% ipython --no-banner

In [1]: import numpy as np

In [2]: np.set_printoptions(precision=2, suppress=True, linewidth=100, legacy="1.25")

In [3]: W0 = np.load("dump.npy")

In [4]: W0
Out[4]: 
array([[ 0.26,  0.32,  0.22,  0.15,  0.02,  0.1 , -0.06, -0.07],
       [ 0.32,  0.46,  0.27,  0.06,  0.14,  0.15,  0.09, -0.14],
       [ 0.22,  0.27,  0.18,  0.13,  0.02,  0.08, -0.05, -0.06],
       [ 0.15,  0.06,  0.13,  0.34, -0.21,  0.01, -0.36,  0.06],
       [ 0.02,  0.14,  0.02, -0.21,  0.21,  0.05,  0.29, -0.1 ],
       [ 0.1 ,  0.15,  0.08,  0.01,  0.05,  0.05,  0.04, -0.05],
       [-0.06,  0.09, -0.05, -0.36,  0.29,  0.04,  0.44, -0.12],
       [-0.07, -0.14, -0.06,  0.06, -0.1 , -0.05, -0.12,  0.06]])

In [5]: vec = np.array([0, 2, 1, 1, 1, 1, 0, -1])

In [6]: np.linalg.eigvalsh(2 * W0 - np.eye(8))
Out[6]: array([-1., -1., -1., -1., -1., -1.,  1.,  1.])

In [7]: round((vec - W0 @ vec) @ (W0 @ vec), 2)
Out[7]: -0.0

In [8]: C2 = W0.T @ W0

In [9]: np.round(np.linalg.svd(W0, compute_uv=False) ** 2, 2) + 0
Out[9]: array([1., 1., 0., 0., 0., 0., 0., 0.])

In [10]: np.diag(C2)
Out[10]: array([0.26, 0.46, 0.18, 0.34, 0.21, 0.05, 0.44, 0.06])

In [11]: np.allclose(C2, C2.T)
Out[11]: True

In [12]: Uu, sv, VT = np.linalg.svd(W0)

In [13]: np.argmax(sv[:-1] / (sv[1:] + 1e-6)) + 1
Out[13]: 2

In [14]: M2 = Uu[:, :2] @ np.diag(sv[:2]) @ VT[:2]

In [15]: np.linalg.matrix_rank(W0, rtol=0.05)
Out[15]: 2

In [16]: round(float(np.linalg.norm(W0 - M2, 2)), 2), round(float(sv[2]), 2)
Out[16]: (0.0, 0.0)

In [17]: np.linalg.matrix_rank(M2)
Out[17]: 2

In [18]: w1 = np.array([[0, 2, 0, 1],
    ...:     [1, 2, 2, 2],
    ...:     [1, 0, 2, 1],
    ...:     [2, 0, 0, 2],
    ...:     [0, 0, 0, 1],
    ...:     [0, 2, 1, 1],
    ...:     [1, 1, 2, 2],
    ...:     [1, 0, 1, 0]])

In [19]: c = np.array([0, -1, 0, 1])

In [20]: hid = np.maximum(W0 @ w1 + c, 0)

In [21]: (hid > 0).mean(axis=0)
Out[21]: array([0.62, 0.38, 0.75, 1.  ])

In [22]: np.linalg.matrix_rank(hid)
Out[22]: 4

In [23]: (hid > 0).astype(int)
Out[23]: 
array([[1, 1, 1, 1],
       [1, 1, 1, 1],
       [1, 1, 1, 1],
       [1, 0, 0, 1],
       [0, 0, 1, 1],
       [1, 0, 1, 1],
       [0, 0, 1, 1],
       [0, 0, 0, 1]])

In [24]: W2 = np.array([[-2, 3, -7], [-4, 3, -4], [-9, 7, -7], [-4, 2, 3]])

In [25]: (hid @ W2).round(6).argmax(axis=1)
Out[25]: array([1, 1, 1, 1, 1, 1, 1, 2])

In [26]: w, vecs = np.linalg.eigh(W0)

In [27]: np.round(np.linalg.eigvalsh(W0 @ W0), 2) + 0
Out[27]: array([0., 0., 0., 0., 0., 0., 1., 1.])

In [28]: np.linalg.eigvalsh(W0 + 2 * np.eye(8))
Out[28]: array([2., 2., 2., 2., 2., 2., 3., 3.])

In [29]: round(float(w.sum()), 2), np.round(np.trace(W0), 2)
Out[29]: (2.0, 2.0)

In [30]: np.round(vecs.T @ vecs, 2) + 0
Out[30]: 
array([[1., 0., 0., 0., 0., 0., 0., 0.],
       [0., 1., 0., 0., 0., 0., 0., 0.],
       [0., 0., 1., 0., 0., 0., 0., 0.],
       [0., 0., 0., 1., 0., 0., 0., 0.],
       [0., 0., 0., 0., 1., 0., 0., 0.],
       [0., 0., 0., 0., 0., 1., 0., 0.],
       [0., 0., 0., 0., 0., 0., 1., 0.],
       [0., 0., 0., 0., 0., 0., 0., 1.]])

In [31]: M = np.cumsum(np.array([[2, 3, 1, -3],
    ...:     [2, -1, 2, 3],
    ...:     [1, 1, -1, 2],
    ...:     [3, 0, -2, 0],
    ...:     [2, 0, 3, -2],
    ...:     [3, 3, 1, 1],
    ...:     [-3, -1, -2, 0],
    ...:     [-1, -3, 0, 3],
    ...:     [0, 2, 0, -1],
    ...:     [3, 2, -1, 3]]), axis=0)

In [32]: M
Out[32]: 
array([[ 2,  3,  1, -3],
       [ 4,  2,  3,  0],
       [ 5,  3,  2,  2],
       [ 8,  3,  0,  2],
       [10,  3,  3,  0],
       [13,  6,  4,  1],
       [10,  5,  2,  1],
       [ 9,  2,  2,  4],
       [ 9,  4,  2,  3],
       [12,  6,  1,  6]])

In [33]: t3 = np.stack([M, -2 * M, M[::-1]])

In [34]: np.linalg.matrix_rank(t3)
Out[34]: array([4, 4, 4])

In [35]: np.einsum("bij,cij->bc", t3, t3)
Out[35]: 
array([[ 1073, -2146,   790],
       [-2146,  4292, -1580],
       [  790, -1580,  1073]])

In [36]: t3.sum(axis=0)
Out[36]: 
array([[ 10,   3,   0,   9],
       [  5,   2,  -1,   3],
       [  4,  -1,   0,   2],
       [  2,   2,   2,  -1],
       [  3,   3,   1,   1],
       [ -3,  -3,  -1,  -1],
       [ -2,  -2,  -2,   1],
       [ -4,   1,   0,  -2],
       [ -5,  -2,   1,  -3],
       [-10,  -3,   0,  -9]])

In [37]: vec = np.array([6, 2, 2, -7, 8, 9, -8, 4])

In [38]: (W0 @ vec).argmax()
Out[38]: 1

In [39]: W0 @ np.eye(8)[7]
Out[39]: array([-0.07, -0.14, -0.06,  0.06, -0.1 , -0.05, -0.12,  0.06])

In [40]: W0 @ vec
Out[40]: array([ 2.83,  4.16,  2.36,  0.41,  1.4 ,  1.33,  1.  , -1.25])

In [41]: Uu, sv = np.linalg.svd(W0)
---------------------------------------------------------------------------
ValueError                                Traceback (most recent call last)
Cell In[41], line 1
----> 1 Uu, sv = np.linalg.svd(W0)

ValueError: too many values to unpack (expected 2)

In [42]: Uu, sv, VT = np.linalg.svd(W0, full_matrices=False)

In [43]: np.cumsum(sv ** 2) / np.sum(sv ** 2)
Out[43]: array([0.5, 1. , 1. , 1. , 1. , 1. , 1. , 1. ])

In [44]: np.round(np.sqrt((sv ** 2).sum()), 2), round(float(np.linalg.norm(W0)), 2)
Out[44]: (1.41, 1.41)

In [45]: (sv > 1e-8).sum()
Out[45]: 2

In [46]: np.round(Uu.T @ Uu, 2) + 0
Out[46]: 
array([[1., 0., 0., 0., 0., 0., 0., 0.],
       [0., 1., 0., 0., 0., 0., 0., 0.],
       [0., 0., 1., 0., 0., 0., 0., 0.],
       [0., 0., 0., 1., 0., 0., 0., 0.],
       [0., 0., 0., 0., 1., 0., 0., 0.],
       [0., 0., 0., 0., 0., 1., 0., 0.],
       [0., 0., 0., 0., 0., 0., 1., 0.],
       [0., 0., 0., 0., 0., 0., 0., 1.]])

In [47]: np.allclose(Uu * sv @ VT, W0)
Out[47]: True

In [48]: np.round(sv / sv[0], 2) + 0
Out[48]: array([1., 1., 0., 0., 0., 0., 0., 0.])

In [49]: Uu.shape, sv.shape, VT.shape
Out[49]: ((8, 8), (8,), (8, 8))

In [50]: sv.round(2) + 0
Out[50]: array([1., 1., 0., 0., 0., 0., 0., 0.])

In [51]: X = np.load("run4.npy")

In [52]: X
Out[52]: 
array([[ 3,  0, -2, -5, -5,  4,  4,  5,  4],
       [ 5,  1, -4,  0, -3, -5,  1, -4,  3],
       [ 5,  5,  0,  5, -2, -2, -5,  0, -5],
       [-3,  1,  0,  1,  0, -5, -1,  4,  5],
       [-4,  1,  0,  4,  5,  1, -2, -3,  0],
       [ 5, -2,  0, -4, -5,  3,  5, -2,  3],
       [ 5,  5,  2, -5,  3, -2,  4,  3,  4],
       [ 1,  3,  0, -3, -5, -4,  0, -3, -1],
       [ 3, -3, -1,  0,  5,  1,  0, -2,  1],
       [-4,  1,  1, -4,  5,  2, -4,  3, -4],
       [ 4,  2, -1,  0, -5,  0, -4, -5,  2],
       [-5,  1,  3, -5,  5,  4,  2,  0,  2],
       [-1,  5, -2,  3,  0,  4, -1, -1,  5],
       [ 3, -2,  0,  5, -2,  3, -5, -1, -5]])

In [53]: M2 = np.c_[X[:, :7] @ np.array([[1, 6, 1, 5, 2, 1, 0],
    ...:     [3, 9, 5, 2, 0, 5, 9],
    ...:     [3, 4, 5, 8, 2, 7, 9],
    ...:     [0, 9, 6, 0, 2, 3, 2],
    ...:     [5, 6, 7, 1, 5, 8, 0],
    ...:     [7, 8, 0, 9, 2, 2, 8],
    ...:     [2, 6, 7, 6, 8, 2, 0]]), np.array([9, 5, 6, 2, 9, 0, 8, 5, 3, 6, 3, 9, 4, 7])]

In [54]: M2
Out[54]: 
array([[  8,  -9, -44,  54,   7, -50,   4,   9],
       [-52, -29, -24, -47, -15, -50, -67,   5],
       [-14,  62,  11, -15, -34,  15,  39,   6],
       [-37, -46,   1, -64, -22,  -7, -29,   2],
       [ 27,  47,  46, -16,  11,  51,  25,   9],
       [  5,   0, -29,  73,  23, -41,  -2,   0],
       [ 35,  64,  59,  60,  47,  57,  37,   8],
       [-43, -56, -37, -30, -37, -41, -11,   5],
       [ 23,  25,  18,  15,  31,  23, -28,   3],
       [ 33, -25, -11, -11, -17,  32,  26,   6],
       [-26, -16, -54, -13, -51, -41,   9,   3],
       [ 64,  20,  34,  54,  35,  58,  58,   9],
       [ 34,  84,  25,  19,   0,  25,  65,   4],
       [ -2,  27, -26,   6, -28, -12,  16,   7]])

In [55]: np.linalg.norm(np.linalg.qr(X)[0].T @ M2, axis=0) ** 2 / ((M2 ** 2).sum(axis=0) + 1e-12)
Out[55]: array([1.  , 1.  , 1.  , 1.  , 1.  , 1.  , 1.  , 0.51])

In [56]: np.linalg.matrix_rank(M2)
Out[56]: 8

In [57]: np.round(np.linalg.norm(M2 - X @ np.linalg.lstsq(X, M2)[0], axis=0), 2) + 0
Out[57]: array([ 0.  ,  0.  ,  0.  ,  0.  ,  0.  ,  0.  ,  0.  , 15.83])

In [58]: np.linalg.matrix_rank(np.c_[X, M2])
Out[58]: 10

In [59]: def softmax(z):
    ...:     e = np.exp(z - z.max(axis=-1, keepdims=True))
    ...:     return e / e.sum(axis=-1, keepdims=True)
    ...: 

In [60]: softmax(M2).sum(axis=1)
Out[60]: array([1., 1., 1., 1., 1., 1., 1., 1., 1., 1., 1., 1., 1., 1.])

In [61]: np.round(softmax(M2[4] + -3), 2) + 0
Out[61]: array([0.  , 0.02, 0.01, 0.  , 0.  , 0.98, 0.  , 0.  ])

In [62]: scores = M2 @ M2.T / np.sqrt(8)

In [63]: softmax(scores).round(6).argmax(axis=1)
Out[63]: array([ 0,  1, 12,  3,  6,  5,  6,  7,  6,  9, 10, 11, 12, 10])

In [64]: softmax(scores)[4] @ M2
Out[64]: array([35., 64., 59., 60., 47., 57., 37.,  8.])

In [65]: hat = X @ np.linalg.solve(X.T @ X, X.T)

In [66]: np.allclose(hat @ hat, hat)
Out[66]: True

In [67]: np.round(np.linalg.eigvalsh(hat), 2) + 0
Out[67]: array([0., 0., 0., 0., 0., 1., 1., 1., 1., 1., 1., 1., 1., 1.])

In [68]: np.round(hat @ X[:, 7], 2) + 0
Out[68]: array([ 5., -4.,  0.,  4., -3., -2.,  3., -3., -2.,  3., -5.,  0., -1., -1.])

In [69]: A = np.load("x.npy")

In [70]: A
Out[70]: 
array([[ 4.99,  8.98,  4.1 ,  6.88,  7.95,  5.98,  3.05,  3.96],
       [ 5.06,  9.05,  4.04,  7.  ,  8.01,  5.95,  2.92,  4.06],
       [ 4.92,  8.92,  4.06,  7.07,  7.89,  6.05,  3.01,  4.  ],
       [ 5.  ,  9.07,  3.96,  7.07,  7.96,  6.05,  3.02,  4.05],
       [ 6.12,  8.97,  5.01,  7.96,  0.01,  5.89,  6.99,  9.01],
       [ 5.98,  9.01,  5.  ,  8.  , -0.02,  5.91,  7.03,  8.99],
       [ 5.96,  9.  ,  4.99,  7.94, -0.05,  6.06,  6.97,  9.01],
       [ 5.95,  8.96,  5.05,  7.97,  0.01,  5.92,  6.97,  8.94],
       [ 8.93,  5.97,  5.06,  8.03,  2.06,  5.99,  2.96,  0.  ],
       [ 8.95,  6.01,  5.08,  7.97,  1.97,  5.96,  2.98,  0.  ],
       [ 8.99,  5.95,  5.04,  7.98,  1.95,  6.04,  3.02,  0.01],
       [ 8.94,  6.06,  5.  ,  7.97,  2.08,  6.07,  2.95, -0.08]])

In [71]: u, r1 = A[8], A[3]

In [72]: round(float(u @ u), 2)
Out[72]: 254.36

In [73]: pr = (u @ r1) / (u @ u) * u

In [74]: r1 - pr
Out[74]: array([-3.33,  3.5 , -0.76, -0.42,  6.04,  0.46,  0.26,  4.05])

In [75]: vec = np.array([8, 8, 1, 9, 8, 8, 0, 4])

In [76]: np.sign((A @ vec).round(6))
Out[76]: array([1., 1., 1., 1., 1., 1., 1., 1., 1., 1., 1., 1.])

In [77]: (A @ vec).argmax()
Out[77]: 3

In [78]: vec @ A
---------------------------------------------------------------------------
ValueError                                Traceback (most recent call last)
Cell In[78], line 1
----> 1 vec @ A

ValueError: matmul: Input operand 1 has a mismatch in its core dimension 0, with gufunc signature (n?,k),(k,m?)->(n?,m?) (size 12 is different from 8)

In [79]: A @ np.ones(8)
Out[79]: array([45.89, 46.09, 45.92, 46.18, 49.96, 49.9 , 49.88, 49.77, 39.  , 38.92, 38.98, 38.99])

In [80]: rng = np.random.default_rng(132)

In [81]: lab = rng.permutation(8)

In [82]: M2 = A[:, lab] * rng.choice([-1, 1], 8)

In [83]: M2
Out[83]: 
array([[ 4.1 , -5.98,  6.88, -3.05,  7.95,  8.98,  3.96, -4.99],
       [ 4.04, -5.95,  7.  , -2.92,  8.01,  9.05,  4.06, -5.06],
       [ 4.06, -6.05,  7.07, -3.01,  7.89,  8.92,  4.  , -4.92],
       [ 3.96, -6.05,  7.07, -3.02,  7.96,  9.07,  4.05, -5.  ],
       [ 5.01, -5.89,  7.96, -6.99,  0.01,  8.97,  9.01, -6.12],
       [ 5.  , -5.91,  8.  , -7.03, -0.02,  9.01,  8.99, -5.98],
       [ 4.99, -6.06,  7.94, -6.97, -0.05,  9.  ,  9.01, -5.96],
       [ 5.05, -5.92,  7.97, -6.97,  0.01,  8.96,  8.94, -5.95],
       [ 5.06, -5.99,  8.03, -2.96,  2.06,  5.97,  0.  , -8.93],
       [ 5.08, -5.96,  7.97, -2.98,  1.97,  6.01,  0.  , -8.95],
       [ 5.04, -6.04,  7.98, -3.02,  1.95,  5.95,  0.01, -8.99],
       [ 5.  , -6.07,  7.97, -2.95,  2.08,  6.06, -0.08, -8.94]])

In [84]: Uu, _, VT = np.linalg.svd(A.T @ M2)

In [85]: lab
Out[85]: array([2, 5, 3, 6, 4, 1, 7, 0])

In [86]: np.round(Uu @ VT, 2) + 0
Out[86]: 
array([[ 0.,  0.,  0.,  0.,  0.,  0.,  0., -1.],
       [ 0.,  0.,  0.,  0.,  0.,  1.,  0.,  0.],
       [ 1.,  0.,  0.,  0.,  0.,  0.,  0.,  0.],
       [ 0.,  0.,  1.,  0.,  0.,  0.,  0.,  0.],
       [ 0.,  0.,  0.,  0.,  1.,  0.,  0.,  0.],
       [ 0., -1.,  0.,  0.,  0.,  0.,  0.,  0.],
       [ 0.,  0.,  0., -1.,  0.,  0.,  0.,  0.],
       [ 0.,  0.,  0.,  0.,  0.,  0.,  1.,  0.]])
